$ python -q
>>> import numpy as np
>>> np.set_printoptions(suppress=True, linewidth=140)
>>> tidy = lambda a: np.round(a, 3) + 0
>>> basis = 20 * np.array([[-0.9, -1.1, -2.6], [-0.3, -1.0, -0.5]])
>>> rng = np.random.default_rng(53644)
>>> lab = rng.integers(0, 2, 21)
>>> data = basis[lab] + rng.normal(size=(21, 3))
>>> tidy(data)
array([[-19.54 , -22.398, -54.496],
       [ -7.555, -20.277, -10.575],
       [ -5.113, -20.332, -10.715],
       [-17.198, -22.631, -52.739],
       [-17.112, -22.78 , -51.352],
       [-17.884, -22.865, -51.814],
       [ -6.783, -20.104, -11.114],
       [ -6.053, -19.475,  -8.841],
       [ -6.231, -21.284,  -8.716],
       [ -7.301, -21.251,  -8.763],
       [-17.199, -22.069, -51.81 ],
       [-17.732, -21.65 , -53.283],
       [-17.383, -21.45 , -51.988],
       [ -6.614, -22.218, -12.187],
       [-19.243, -22.512, -52.428],
       [ -5.048, -20.423,  -8.505],
       [ -4.693, -21.022,  -8.887],
       [-16.085, -21.319, -51.754],
       [-18.377, -21.343, -52.582],
       [ -6.674, -19.007, -10.189],
       [-16.924, -22.649, -51.28 ]])
>>> U, s, Vt = np.linalg.svd(data)
>>> np.argmax(s[:-1] / (s[1:] + 1e-6)) + 1
np.int64(2)
>>> out = U[:, :2] @ np.diag(s[:2]) @ Vt[:2]
>>> tidy(np.linalg.norm(data - out) / np.linalg.norm(data))
np.float64(0.018)
>>> np.linalg.matrix_rank(out)
np.int64(2)
>>> basis = data[[14, 17]].astype(float)
>>> for _ in range(7):
...     lab = np.linalg.norm(data[:, None] - basis, axis=-1).argmin(axis=1)
...     basis = np.array([data[lab == j].mean(axis=0) for j in range(2)])
... 
>>> lab
array([0, 1, 1, 0, 0, 0, 1, 1, 1, 1, 0, 0, 0, 1, 0, 1, 1, 0, 0, 1, 0])
>>> np.abs(basis[1] - basis[0]).argmax()
np.int64(2)
